>>> import numpy as np
>>> import numpy.linalg as la
>>> np.set_printoptions(precision=2, suppress=True, linewidth=120, legacy="1.25")
>>> arr = np.load("block9.npy")
>>> arr
array([[ 0,  0,  0,  2, -4,  4],
       [ 0,  0,  0,  2, -4, -4],
       [ 0,  0,  0, -4, -4, -2],
       [-2,  4, -4,  2, -4,  4],
       [-2,  4,  4,  2, -4, -4],
       [ 4,  4,  2, -4, -4, -2]])
>>> left, sig, VT = la.svd(arr, full_matrices=False)
>>> np.allclose(left * sig @ VT, arr)
True
>>> left.shape, sig.shape, VT.shape
((6, 6), (6,), (6, 6))
>>> np.round(left.T @ left, 2) + 0
array([[1., 0., 0., 0., 0., 0.],
       [0., 1., 0., 0., 0., 0.],
       [0., 0., 1., 0., 0., 0.],
       [0., 0., 0., 1., 0., 0.],
       [0., 0., 0., 0., 1., 0.],
       [0., 0., 0., 0., 0., 1.]])
>>> np.abs(left[:, 0]).round(6).argmax()
4
>>> np.round(VT @ VT.T, 2) + 0
array([[1., 0., 0., 0., 0., 0.],
       [0., 1., 0., 0., 0., 0.],
       [0., 0., 1., 0., 0., 0.],
       [0., 0., 0., 1., 0., 0.],
       [0., 0., 0., 0., 1., 0.],
       [0., 0., 0., 0., 0., 1.]])
>>> r0 = np.array([-6, -8, 1, -7, 7, 8])
>>> B = arr + np.outer(r0, np.eye(6)[1])
>>> la.matrix_rank(B - arr)
1
>>> round(float(la.det(B) / la.det(arr)), 2), round(float(1 + la.solve(arr, r0)[1]), 2)
(2.42, 2.42)
>>> t3 = np.stack([arr, 3 * arr, arr[::-1]])
>>> la.norm(t3, axis=(1, 2))
array([18., 54., 18.])
>>> t3.shape
(3, 6, 6)
>>> X = np.load("dump.npy")
>>> X
array([[0, 0, 0, 0, 0, 0, 0, 0, 0, 0],
       [0, 1, 1, 2, 2, 1, 0, 0, 0, 1],
       [0, 1, 1, 2, 2, 1, 0, 0, 0, 1],
       [0, 2, 2, 4, 4, 2, 0, 0, 0, 2],
       [0, 2, 2, 4, 4, 2, 0, 0, 0, 2],
       [0, 1, 1, 2, 2, 1, 0, 0, 0, 1],
       [0, 0, 0, 0, 0, 0, 0, 0, 0, 0],
       [0, 0, 0, 0, 0, 0, 0, 0, 0, 0],
       [0, 0, 0, 0, 0, 0, 0, 0, 0, 0],
       [0, 1, 1, 2, 2, 1, 0, 0, 0, 1]])
>>> evals, evecs = la.eigh(X)
>>> x0 = np.array([1, 3, -1, 0, -3, 1, 3, 3, -1, 3])
>>> evecs * np.maximum(evals, 0) @ evecs.T
array([[0., 0., 0., 0., 0., 0., 0., 0., 0., 0.],
       [0., 1., 1., 2., 2., 1., 0., 0., 0., 1.],
       [0., 1., 1., 2., 2., 1., 0., 0., 0., 1.],
       [0., 2., 2., 4., 4., 2., 0., 0., 0., 2.],
       [0., 2., 2., 4., 4., 2., 0., 0., 0., 2.],
       [0., 1., 1., 2., 2., 1., 0., 0., 0., 1.],
       [0., 0., 0., 0., 0., 0., 0., 0., 0., 0.],
       [0., 0., 0., 0., 0., 0., 0., 0., 0., 0.],
       [0., 0., 0., 0., 0., 0., 0., 0., 0., 0.],
       [0., 1., 1., 2., 2., 1., 0., 0., 0., 1.]])
>>> np.abs(X).sum(axis=1).max(), round(float(np.abs(evals).max()), 2)
(16, 12.0)
>>> np.round(la.eigvalsh(X[1:, 1:]), 2) + 0
array([ 0.,  0.,  0.,  0.,  0.,  0.,  0.,  0., 12.])
>>> x0 @ X @ x0 / (x0 @ x0), np.round(evals[0], 2), round(float(evals[-1]), 2)
(0.0, -0.0, 12.0)
>>> np.allclose(X[:-1].T @ la.lstsq(X[:-1].T, X[-1])[0], X[-1])
True
>>> X @ la.pinv(X) @ X
array([[0., 0., 0., 0., 0., 0., 0., 0., 0., 0.],
       [0., 1., 1., 2., 2., 1., 0., 0., 0., 1.],
       [0., 1., 1., 2., 2., 1., 0., 0., 0., 1.],
       [0., 2., 2., 4., 4., 2., 0., 0., 0., 2.],
       [0., 2., 2., 4., 4., 2., 0., 0., 0., 2.],
       [0., 1., 1., 2., 2., 1., 0., 0., 0., 1.],
       [0., 0., 0., 0., 0., 0., 0., 0., 0., 0.],
       [0., 0., 0., 0., 0., 0., 0., 0., 0., 0.],
       [0., 0., 0., 0., 0., 0., 0., 0., 0., 0.],
       [0., 1., 1., 2., 2., 1., 0., 0., 0., 1.]])
>>> np.unique(X.round(6), axis=0).shape
(3, 10)
>>> la.lstsq(X[:-1].T, X[-1])[2]
1
>>> round(la.norm(X, 2) / la.norm(X), 2)
1.0
>>> np.argsort(-la.norm(X, axis=0).round(6), kind="stable")[:3]
array([3, 4, 1])
>>> r = la.matrix_rank(X)
>>> r
1
>>> null = la.svd(X)[2][r:].T
>>> [int(la.matrix_rank(np.delete(X, i, axis=0))) for i in range(10)]
[1, 1, 1, 1, 1, 1, 1, 1, 1, 1]
>>> [int(la.matrix_rank(X[:, :j + 1])) for j in range(10)]
[0, 1, 1, 1, 1, 1, 1, 1, 1, 1]
>>> null @ null.T
array([[ 1.  ,  0.  ,  0.  ,  0.  ,  0.  ,  0.  ,  0.  ,  0.  ,  0.  ,  0.  ],
       [ 0.  ,  0.92, -0.08, -0.17, -0.17, -0.08,  0.  ,  0.  ,  0.  , -0.08],
       [ 0.  , -0.08,  0.92, -0.17, -0.17, -0.08,  0.  ,  0.  ,  0.  , -0.08],
       [ 0.  , -0.17, -0.17,  0.67, -0.33, -0.17,  0.  ,  0.  ,  0.  , -0.17],
       [ 0.  , -0.17, -0.17, -0.33,  0.67, -0.17,  0.  ,  0.  ,  0.  , -0.17],
       [ 0.  , -0.08, -0.08, -0.17, -0.17,  0.92,  0.  ,  0.  ,  0.  , -0.08],
       [ 0.  ,  0.  ,  0.  ,  0.  ,  0.  ,  0.  ,  1.  ,  0.  ,  0.  ,  0.  ],
       [ 0.  ,  0.  ,  0.  ,  0.  ,  0.  ,  0.  ,  0.  ,  1.  ,  0.  ,  0.  ],
       [ 0.  ,  0.  ,  0.  ,  0.  ,  0.  ,  0.  ,  0.  ,  0.  ,  1.  ,  0.  ],
       [ 0.  , -0.08, -0.08, -0.17, -0.17, -0.08,  0.  ,  0.  ,  0.  ,  0.92]])
>>> la.matrix_rank(X.T @ X), la.matrix_rank(X @ X.T)
(1, 1)
>>> np.allclose(X @ null, 0)
True
>>> left, sig, VT = la.svd(X)
>>> np.argmax(sig[:-1] / (sig[1:] + 1e-6)) + 1
1
>>> B = left[:, :1] @ np.diag(sig[:1]) @ VT[:1]
>>> round(float(la.norm(X - B, 2)), 2), round(float(sig[1]), 2)
(0.0, 0.0)
>>> B
array([[0., 0., 0., 0., 0., 0., 0., 0., 0., 0.],
       [0., 1., 1., 2., 2., 1., 0., 0., 0., 1.],
       [0., 1., 1., 2., 2., 1., 0., 0., 0., 1.],
       [0., 2., 2., 4., 4., 2., 0., 0., 0., 2.],
       [0., 2., 2., 4., 4., 2., 0., 0., 0., 2.],
       [0., 1., 1., 2., 2., 1., 0., 0., 0., 1.],
       [0., 0., 0., 0., 0., 0., 0., 0., 0., 0.],
       [0., 0., 0., 0., 0., 0., 0., 0., 0., 0.],
       [0., 0., 0., 0., 0., 0., 0., 0., 0., 0.],
       [0., 1., 1., 2., 2., 1., 0., 0., 0., 1.]])
>>> M = np.array([[1, 0, 0, 0, 0],
...     [0, 0, 0, 9, 0],
...     [0, 0, 0, 0, 8],
...     [0, 0, 0, 0, 0],
...     [0, 0, 6, 0, 0]])
>>> round(float(la.norm(M, 2)), 2)
9.0
>>> la.norm(M, axis=1)
array([1., 9., 8., 0., 6.])
>>> round(la.norm(M, 1), 2), round(la.norm(M, np.inf), 2)
(9.0, 9.0)
>>> np.round(la.norm(M) ** 2 / la.norm(M, 2) ** 2, 2)
2.25
>>> la.norm(M, axis=0)
array([1., 0., 6., 9., 8.])
>>> round(float(la.norm(M[2], 1)), 2), round(la.norm(M[2], np.inf), 2)
(8.0, 8.0)
>>> M[2] @ M[3]
0
>>> la.norm(M, axis=1).argmax()
1
>>> B = np.array([[-4, 5, 2], [1, -1, -3]])
>>> basis = np.kron(B, M)
>>> basis.shape
(10, 15)
>>> round(float(la.norm(basis, 2)), 2), round(float(la.norm(B, 2) * la.norm(M, 2)), 2)
(64.07, 64.07)
>>> basis
array([[ -4,   0,   0,   0,   0,   5,   0,   0,   0,   0,   2,   0,   0,   0,   0],
       [  0,   0,   0, -36,   0,   0,   0,   0,  45,   0,   0,   0,   0,  18,   0],
       [  0,   0,   0,   0, -32,   0,   0,   0,   0,  40,   0,   0,   0,   0,  16],
       [  0,   0,   0,   0,   0,   0,   0,   0,   0,   0,   0,   0,   0,   0,   0],
       [  0,   0, -24,   0,   0,   0,   0,  30,   0,   0,   0,   0,  12,   0,   0],
       [  1,   0,   0,   0,   0,  -1,   0,   0,   0,   0,  -3,   0,   0,   0,   0],
       [  0,   0,   0,   9,   0,   0,   0,   0,  -9,   0,   0,   0,   0, -27,   0],
       [  0,   0,   0,   0,   8,   0,   0,   0,   0,  -8,   0,   0,   0,   0, -24],
       [  0,   0,   0,   0,   0,   0,   0,   0,   0,   0,   0,   0,   0,   0,   0],
       [  0,   0,   6,   0,   0,   0,   0,  -6,   0,   0,   0,   0, -18,   0,   0]])
>>> left, sig, VT = la.svd(basis)
>>> evecs = VT[:(sig > 1e-8).sum()]
>>> rng = np.random.default_rng(708)
>>> x0 = basis[4] + 5 * basis[2] + rng.integers(2) * np.eye(15)[8]
>>> x0
array([   0.,    0.,  -24.,    0., -160.,    0.,    0.,   30.,    0.,  200.,    0.,    0.,   12.,    0.,   80.])
>>> round(float(la.norm(x0 - evecs.T @ evecs @ x0)), 2)
0.0
>>> np.allclose(evecs.T @ evecs @ x0, x0)
True
>>> labels = rng.permutation(5)
>>> labels
array([2, 1, 4, 0, 3])
>>> B = M[labels][:, labels]
>>> np.sort(np.abs(la.eigvals(B)))
array([0.  , 0.  , 1.  , 6.93, 6.93])
>>> np.allclose(B, M)
False
>>> round(float(la.det(B)), 2), round(float(la.det(M[labels])), 2)
(0.0, 0.0)
>>> np.diag(B)
array([0, 0, 0, 1, 0])
>>> np.trace(B)
1
>>> M @ M
array([[ 1,  0,  0,  0,  0],
       [ 0,  0,  0,  0,  0],
       [ 0,  0, 48,  0,  0],
       [ 0,  0,  0,  0,  0],
       [ 0,  0,  0,  0, 48]])
>>> np.flatnonzero(la.matrix_power((M != 0) + (M.T != 0) + np.eye(5), 5)[1])
array([1, 3])
>>> (la.matrix_power((M != 0) + (M.T != 0) + np.eye(5), 5) > 0).astype(int)
array([[1, 0, 0, 0, 0],
       [0, 1, 0, 1, 0],
       [0, 0, 1, 0, 1],
       [0, 1, 0, 1, 0],
       [0, 0, 1, 0, 1]])
>>> E = np.loadtxt("mat.csv", delimiter=",")
>>> E
array([[0., 3., 3., 1.],
       [3., 0., 3., 3.],
       [3., 3., 0., 3.],
       [1., 3., 3., 0.]])
>>> evals, evecs = la.eig(E)
>>> np.sort(la.eigvals(E @ E))
array([ 1.  ,  9.  , 16.67, 65.33])
>>> labels = rng.permutation(4)
>>> labels
array([1, 3, 0, 2])
>>> B = E[labels][:, labels]
>>> np.allclose(B, E)
False
>>> np.trace(B)
0.0
>>> np.diag(B)
array([0., 0., 0., 0.])
>>> P = np.triu(np.array([[2, -3, -1, -3], [0, 5, 2, 4], [2, 4, 2, -1], [3, -2, -4, 2]]), 1) + np.eye(4)
>>> B = P @ E @ la.inv(P)
>>> round(float(la.det(B)), 2)
-99.0
>>> la.matrix_rank(B)
4
>>> P @ E - E @ P
array([[-15., -12., -24., -21.],
       [ 10.,  27.,  15.,  18.],
       [ -1.,   6.,  -6.,  -3.],
       [  0.,   3.,  -5.,  -6.]])
>>> np.trace(B), np.trace(E)
(0.0, 0.0)
>>> evals, evecs = la.eigh(E)
>>> la.eigvalsh(E @ E)
array([ 1.  ,  9.  , 16.67, 65.33])
>>> np.round(evecs.T @ E @ evecs, 2) + 0
array([[-4.08,  0.  ,  0.  ,  0.  ],
       [ 0.  , -3.  ,  0.  ,  0.  ],
       [ 0.  ,  0.  , -1.  ,  0.  ],
       [ 0.  ,  0.  ,  0.  ,  8.08]])
>>> np.abs(evecs[:, -1]).round(6).argmax()
1
>>> la.svd(E, compute_uv=False)
array([8.08, 4.08, 3.  , 1.  ])
>>> (evals > 1e-8).sum(), (evals < -1e-8).sum()
(1, 3)
>>> np.round(evecs.T @ evecs, 2) + 0
array([[1., 0., 0., 0.],
       [0., 1., 0., 0.],
       [0., 0., 1., 0.],
       [0., 0., 0., 1.]])
